In [1]: import numpy as np

In [2]: np.set_printoptions(precision=3, suppress=True, linewidth=140, sign=" ")

In [3]: F = np.loadtxt("test13.csv", delimiter=",")

In [4]: print(F)
[[ 0.697 -0.303 -0.061 -0.182 -0.061 -0.061 -0.061 -0.303 -0.061 -0.303 -0.303 -0.061 -0.303]
 [-0.303  0.697 -0.061 -0.182 -0.061 -0.061 -0.061 -0.303 -0.061 -0.303 -0.303 -0.061 -0.303]
 [-0.061 -0.061  0.988 -0.036 -0.012 -0.012 -0.012 -0.061 -0.012 -0.061 -0.061 -0.012 -0.061]
 [-0.182 -0.182 -0.036  0.891 -0.036 -0.036 -0.036 -0.182 -0.036 -0.182 -0.182 -0.036 -0.182]
 [-0.061 -0.061 -0.012 -0.036  0.988 -0.012 -0.012 -0.061 -0.012 -0.061 -0.061 -0.012 -0.061]
 [-0.061 -0.061 -0.012 -0.036 -0.012  0.988 -0.012 -0.061 -0.012 -0.061 -0.061 -0.012 -0.061]
 [-0.061 -0.061 -0.012 -0.036 -0.012 -0.012  0.988 -0.061 -0.012 -0.061 -0.061 -0.012 -0.061]
 [-0.303 -0.303 -0.061 -0.182 -0.061 -0.061 -0.061  0.697 -0.061 -0.303 -0.303 -0.061 -0.303]
 [-0.061 -0.061 -0.012 -0.036 -0.012 -0.012 -0.012 -0.061  0.988 -0.061 -0.061 -0.012 -0.061]
 [-0.303 -0.303 -0.061 -0.182 -0.061 -0.061 -0.061 -0.303 -0.061  0.697 -0.303 -0.061 -0.303]
 [-0.303 -0.303 -0.061 -0.182 -0.061 -0.061 -0.061 -0.303 -0.061 -0.303  0.697 -0.061 -0.303]
 [-0.061 -0.061 -0.012 -0.036 -0.012 -0.012 -0.012 -0.061 -0.012 -0.061 -0.061  0.988 -0.061]
 [-0.303 -0.303 -0.061 -0.182 -0.061 -0.061 -0.061 -0.303 -0.061 -0.303 -0.303 -0.061  0.697]]

In [5]: print(round(np.linalg.norm(F, 2), 3))
1.0

In [6]: print(np.linalg.norm(F, axis=1))
[ 1.  1.  1.  1.  1.  1.  1.  1.  1.  1.  1.  1.  1.]

In [7]: print(round(np.linalg.norm(F, "nuc"), 3))
13.0

In [8]: print(np.round(np.linalg.norm(F, 1), 3), np.round(np.linalg.norm(F, np.inf), 3))
2.758 2.758

In [9]: print(np.linalg.norm(F, axis=0))
[ 1.  1.  1.  1.  1.  1.  1.  1.  1.  1.  1.  1.  1.]

In [10]: print(round(float(F[3] @ F[11]), 3))
0.0

In [11]: data = np.loadtxt("m.csv", delimiter=",")

In [12]: print(data)
[[ 1.     0.2    0.04   0.008  0.002  0.     0.   ]
 [ 0.2    1.     0.2    0.04   0.008  0.002  0.   ]
 [ 0.04   0.2    1.     0.2    0.04   0.008  0.002]
 [ 0.008  0.04   0.2    1.     0.2    0.04   0.008]
 [ 0.002  0.008  0.04   0.2    1.     0.2    0.04 ]
 [ 0.     0.002  0.008  0.04   0.2    1.     0.2  ]
 [ 0.     0.     0.002  0.008  0.04   0.2    1.   ]]

In [13]: cov = data.T @ data

In [14]: print(np.allclose(cov, cov.T))
True

In [15]: print(np.linalg.eigvalsh(cov)[::-1])
[ 2.071  1.655  1.219  0.886  0.666  0.533  0.466]

In [16]: print((data @ data.T).shape)
(7, 7)

In [17]: print(cov.round(3) + 0)
[[ 1.042  0.408  0.122  0.032  0.009  0.001  0.   ]
 [ 0.408  1.082  0.416  0.123  0.033  0.009  0.001]
 [ 0.122  0.416  1.083  0.417  0.123  0.033  0.009]
 [ 0.032  0.123  0.417  1.083  0.417  0.123  0.032]
 [ 0.009  0.033  0.123  0.417  1.083  0.416  0.122]
 [ 0.001  0.009  0.033  0.123  0.416  1.082  0.408]
 [ 0.     0.001  0.009  0.032  0.122  0.408  1.042]]

In [18]: print(round(np.trace(cov), 3), round((data ** 2).sum(), 3))
7.497 7.497

In [19]: vec = np.array([-3, -2, -3, -1, 1, -2, -3, -2, -1, 1, 2, 3, -1])

In [20]: print(np.sort(np.abs(np.degrees(np.angle(np.linalg.eigvals(F))))))
[   0.    0.    0.    0.    0.    0.    0.    0.    0.    0.    0.    0.  180.]

In [21]: print(F.T @ (F @ vec))
[-3. -2. -3. -1.  1. -2. -3. -2. -1.  1.  2.  3. -1.]

In [22]: print(13 - np.linalg.matrix_rank(F - np.eye(13), tol=1e-8))
12
